$ python3 -q
>>> import numpy as np
>>> from numpy import linalg as LA
>>> np.set_printoptions(suppress=True, linewidth=200)
>>> A = np.loadtxt("layer7.csv", delimiter=",")
>>> A
array([[ 0.51, -0.6 ,  0.7 ,  0.4 ,  0.1 , -0.5 , -1.1 ,  0.7 , -1.  , -0.1 ,  0.4 ],
       [-1.05,  1.  ,  0.4 ,  0.4 ,  0.1 ,  1.4 ,  0.5 , -0.5 , -0.8 , -1.3 , -1.3 ],
       [-0.2 ,  0.2 , -0.3 ,  0.3 , -1.4 ,  0.7 , -0.8 ,  0.  ,  0.2 , -0.7 ,  0.4 ],
       [ 1.04, -1.  ,  0.9 , -1.5 , -0.6 ,  0.2 , -0.1 ,  0.2 ,  0.3 , -0.6 ,  0.6 ],
       [-0.88,  0.7 ,  1.7 , -0.9 ,  0.8 , -0.4 ,  0.3 ,  1.1 , -0.3 ,  1.3 , -1.8 ],
       [ 1.05, -1.1 ,  2.7 ,  0.2 , -0.1 , -1.7 , -0.6 , -0.9 ,  1.1 , -0.4 , -0.4 ],
       [ 0.3 , -0.2 ,  1.6 ,  1.4 ,  0.7 , -2.4 , -0.1 , -1.4 ,  0.6 ,  0.6 ,  1.6 ],
       [-1.14,  1.1 ,  0.1 ,  1.6 , -1.4 , -0.7 ,  0.5 ,  1.1 ,  0.2 ,  1.  , -1.3 ],
       [-1.36,  1.3 ,  0.2 ,  1.7 ,  0.4 , -1.1 ,  0.2 , -0.9 ,  1.1 , -1.2 , -0.4 ],
       [ 0.42, -0.4 ,  1.7 ,  1.  , -2.  , -0.5 ,  0.4 , -1.7 ,  0.8 , -0.4 , -0.1 ],
       [ 0.03,  0.1 ,  1.1 , -1.7 , -0.5 ,  1.1 , -1.1 ,  0.2 , -1.2 , -0.4 ,  0.6 ],
       [-0.11,  0.1 ,  0.8 , -0.5 , -0.9 , -0.4 ,  1.1 , -2.3 , -1.7 , -0.8 , -1.  ],
       [-0.27,  0.5 ,  0.5 ,  1.2 , -0.6 , -0.6 ,  1.3 , -0.1 , -0.8 ,  0.1 ,  0.2 ],
       [ 1.48, -1.5 ,  1.4 ,  0.8 ,  1.7 ,  0.6 ,  1.1 , -0.7 , -1.3 , -1.6 ,  0.1 ],
       [ 1.35, -1.3 , -0.9 , -0.2 ,  1.1 , -1.  ,  1.2 ,  0.1 , -0.6 ,  0.  , -0.1 ],
       [-0.17,  0.2 , -0.4 ,  1.4 , -0.3 , -0.4 ,  0.  ,  0.  , -0.1 , -0.4 ,  1.6 ],
       [ 0.99, -1.1 , -1.2 ,  0.6 ,  0.  ,  0.6 ,  1.8 ,  1.3 ,  0.8 ,  0.5 , -0.8 ],
       [-1.2 ,  1.1 ,  1.1 , -0.7 , -0.3 , -0.9 , -0.9 ,  0.8 ,  1.4 , -0.4 ,  0.8 ],
       [-0.19,  0.2 ,  0.1 , -0.6 ,  0.5 ,  1.7 ,  0.6 ,  0.4 ,  1.1 ,  0.5 ,  0.3 ],
       [ 0.37, -0.4 , -1.6 ,  0.5 ,  2.9 , -1.5 , -0.8 , -0.5 ,  1.5 ,  0.3 , -1.1 ],
       [-1.2 ,  1.3 , -0.5 , -1.  , -0.2 ,  0.7 ,  1.9 ,  1.4 ,  0.5 ,  0.6 ,  0.  ],
       [ 0.11,  0.  , -0.5 , -0.3 ,  2.8 , -0.5 ,  0.1 , -0.5 ,  0.4 ,  0.  ,  0.2 ],
       [-0.52,  0.7 , -0.1 , -0.6 , -0.7 , -0.1 ,  1.4 ,  1.2 ,  1.8 , -0.2 ,  0.  ],
       [-0.89,  0.7 , -1.8 ,  1.  ,  0.3 , -0.3 ,  0.  ,  0.7 ,  1.4 , -0.7 ,  0.4 ],
       [ 2.33, -2.2 ,  1.6 ,  0.1 ,  0.4 ,  0.8 , -0.1 , -0.9 ,  0.3 , -0.8 ,  0.2 ],
       [ 1.06, -1.1 , -0.6 , -1.5 ,  1.2 , -1.3 , -0.4 ,  0.6 ,  0.1 ,  1.  , -1.6 ],
       [-0.31,  0.5 , -0.2 , -1.  , -2.8 ,  0.6 ,  1.3 , -1.1 ,  1.2 ,  0.2 ,  1.  ],
       [-0.54,  0.3 , -3.  ,  0.1 ,  0.7 , -2.1 ,  0.6 ,  0.4 ,  0.8 , -0.8 ,  0.2 ],
       [-0.68,  0.7 ,  0.9 ,  0.8 , -0.6 , -0.4 , -2.7 ,  0.2 , -1.5 , -0.9 ,  0.7 ],
       [ 0.24, -0.2 ,  0.4 ,  1.  , -1.6 ,  0.2 , -0.2 , -0.5 , -1.4 , -0.2 ,  0.6 ],
       [-1.78,  1.8 ,  0.4 ,  0.3 , -1.6 ,  1.5 , -1.3 ,  0.3 ,  1.3 ,  0.4 , -0.6 ],
       [-0.43,  0.4 ,  0.5 ,  1.5 , -0.7 , -0.3 , -0.6 , -0.3 , -1.1 , -0.6 ,  0.6 ]])
>>> vec = np.array([2, 0, 2, 2, -1, -2, 0, -1, -1, 2, -2])
>>> a = np.maximum(A @ vec, 0)
>>> np.round(np.tanh(A @ vec), 2)
array([ 1.  , -0.97, -0.99, -0.95,  1.  ,  1.  ,  1.  ,  1.  ,  0.79,  1.  , -1.  ,  1.  ,  1.  ,  1.  ,  0.97, -0.81,  0.08, -1.  , -1.  ,  0.41, -1.  , -1.  , -1.  , -1.  ,  1.  ,  1.  , -1.  ,
       -1.  ,  0.91,  1.  , -1.  ,  1.  ])
>>> np.flatnonzero(a > 1e-9)
array([ 0,  4,  5,  6,  7,  8,  9, 11, 12, 13, 14, 16, 19, 24, 25, 28, 29, 31])
